$ python3 -q
>>> import numpy as np
>>> import numpy.linalg as la
>>> np.set_printoptions(suppress=True, linewidth=160)
>>> def tidy(a):
...     return np.round(a, 3) + 0
... 
>>> rng = np.random.default_rng(242511)
>>> K = rng.normal(size=(51, 9)) + 3 * np.array([-1, -2, -2, -1, 0, -2, -2, 2, -2])
>>> tidy(K)
array([[-3.516, -6.165, -7.786, -1.992,  0.51 , -3.918, -5.551,  6.231, -5.822],
       [-2.046, -7.573, -7.957, -6.207,  0.499, -6.386, -5.594,  4.608, -6.126],
       [-3.115, -5.563, -6.792, -2.761,  1.508, -6.107, -7.452,  6.764, -6.418],
       [-2.144, -5.768, -5.58 , -3.058, -0.615, -4.679, -5.302,  6.428, -5.88 ],
       [-2.269, -5.605, -4.825, -2.41 , -0.304, -6.146, -5.071,  6.621, -5.13 ],
       [-2.613, -5.055, -6.826, -1.835,  0.888, -4.617, -7.574,  6.405, -7.389],
       [-2.801, -5.766, -4.673, -2.692, -0.23 , -6.995, -5.83 ,  4.827, -6.502],
       [-3.065, -7.296, -6.589, -3.614, -0.076, -5.057, -4.761,  4.559, -7.06 ],
       [-1.692, -6.269, -5.92 , -4.663,  0.206, -5.829, -7.782,  6.037, -7.369],
       [-3.655, -5.032, -5.805, -2.509,  0.884, -5.674, -4.906,  5.358, -6.548],
       [-2.281, -6.202, -4.39 , -4.573,  0.423, -6.277, -5.464,  6.772, -5.854],
       [-2.485, -5.449, -5.517, -3.605, -0.605, -5.759, -5.298,  5.055, -5.942],
       [-2.313, -6.692, -3.442, -4.872,  0.129, -6.209, -4.932,  6.53 , -5.911],
       [-1.475, -5.747, -5.423, -2.775, -0.026, -3.472, -4.895,  4.428, -6.507],
       [-1.518, -6.062, -5.55 , -2.979, -0.476, -7.969, -7.228,  7.129, -6.123],
       [-4.161, -6.627, -6.979, -2.724,  1.364, -6.371, -5.801,  5.796, -5.26 ],
       [-3.594, -6.15 , -4.244, -1.974,  0.547, -5.487, -5.906,  5.866, -5.364],
       [-3.132, -7.096, -6.77 , -2.777,  0.199, -3.827, -5.294,  5.308, -6.051],
       [-2.668, -4.709, -7.531, -2.747,  0.907, -5.569, -5.799,  6.466, -5.146],
       [-1.119, -6.945, -6.769, -3.533,  0.566, -5.573, -5.758,  5.421, -7.046],
       [-2.032, -6.073, -7.537, -4.52 , -2.614, -5.175, -6.663,  7.254, -5.01 ],
       [-5.048, -4.908, -5.915, -3.538, -0.465, -5.601, -5.884,  3.97 , -5.656],
       [-3.95 , -4.121, -5.81 , -1.641, -0.924, -4.493, -6.834,  5.051, -5.46 ],
       [-4.682, -6.436, -7.21 , -1.744,  0.122, -5.619, -5.782,  6.134, -6.253],
       [-2.774, -3.525, -6.646, -3.392,  0.376, -4.61 , -5.213,  4.322, -5.599],
       [-3.709, -5.82 , -5.482, -1.962,  1.535, -5.335, -5.397,  4.465, -4.089],
       [-1.547, -4.241, -6.162, -3.427, -1.265, -7.119, -6.036,  6.083, -6.994],
       [-0.874, -5.636, -7.423, -3.137,  0.395, -6.58 , -7.627,  5.609, -4.547],
       [-3.178, -5.288, -6.838, -1.369,  2.612, -7.404, -6.086,  7.059, -6.266],
       [-3.493, -6.858, -6.744, -2.25 ,  0.006, -5.837, -6.784,  6.185, -8.143],
       [-2.341, -7.284, -5.316, -5.466,  0.523, -4.991, -6.327,  6.024, -4.765],
       [-0.727, -4.021, -6.947, -3.652,  1.292, -5.405, -6.343,  7.604, -7.4  ],
       [-4.022, -6.045, -6.251, -4.766, -2.785, -6.286, -5.334,  4.58 , -6.437],
       [-3.626, -7.898, -5.313, -3.206,  0.988, -5.469, -5.78 ,  5.884, -6.056],
       [-4.192, -6.274, -4.354, -2.545, -1.368, -5.921, -4.515,  7.12 , -3.374],
       [-3.623, -5.354, -5.519, -4.047, -0.651, -6.648, -6.179,  5.265, -6.475],
       [-2.935, -5.001, -6.889, -3.556, -2.42 , -4.943, -7.1  ,  3.867, -6.319],
       [-5.084, -6.61 , -7.293, -1.563, -0.598, -6.91 , -7.759,  6.031, -4.593],
       [-2.159, -3.705, -6.51 , -2.076, -0.325, -7.529, -7.979,  6.921, -6.1  ],
       [-3.73 , -5.675, -6.159, -3.057,  0.165, -5.484, -4.704,  7.716, -6.123],
       [-4.993, -6.076, -7.497, -2.024, -0.119, -6.275, -4.246,  5.587, -7.844],
       [-3.977, -6.507, -5.253, -3.319, -1.702, -5.37 , -5.703,  8.795, -4.838],
       [-4.254, -4.81 , -4.223, -2.143,  1.252, -5.758, -5.969,  6.105, -6.366],
       [-3.592, -4.692, -5.783, -2.622, -0.798, -5.882, -6.454,  4.959, -5.498],
       [-2.04 , -6.279, -6.153, -3.311, -1.102, -6.522, -5.965,  5.755, -7.15 ],
       [-4.431, -6.167, -6.315, -4.492,  0.38 , -6.542, -5.449,  7.205, -6.183],
       [-4.003, -6.853, -5.123, -2.445, -0.83 , -6.571, -5.963,  6.209, -6.236],
       [-3.522, -5.365, -4.929, -2.606, -0.985, -5.347, -5.944,  7.213, -5.202],
       [-2.051, -7.242, -5.712, -1.682, -0.953, -7.067, -6.94 ,  6.237, -5.046],
       [-2.494, -6.925, -6.736, -1.342,  2.23 , -5.294, -8.374,  3.495, -5.508],
       [-2.95 , -6.897, -5.725, -2.637,  1.574, -5.738, -5.919,  6.951, -7.052]])
>>> Uu, sv, Vh = la.svd(K)
>>> np.argmax(sv[:-1] / (sv[1:] + 1e-6)) + 1
np.int64(1)
>>> tidy(sv)
array([108.71 ,   9.268,   8.873,   8.274,   7.851,   6.695,   6.264,   5.333,   4.56 ])
>>> B = Uu[:, :1] @ np.diag(sv[:1]) @ Vh[:1]
>>> tidy(la.norm(K - B, 2)), tidy(sv[1])
(np.float64(9.268), np.float64(9.268))
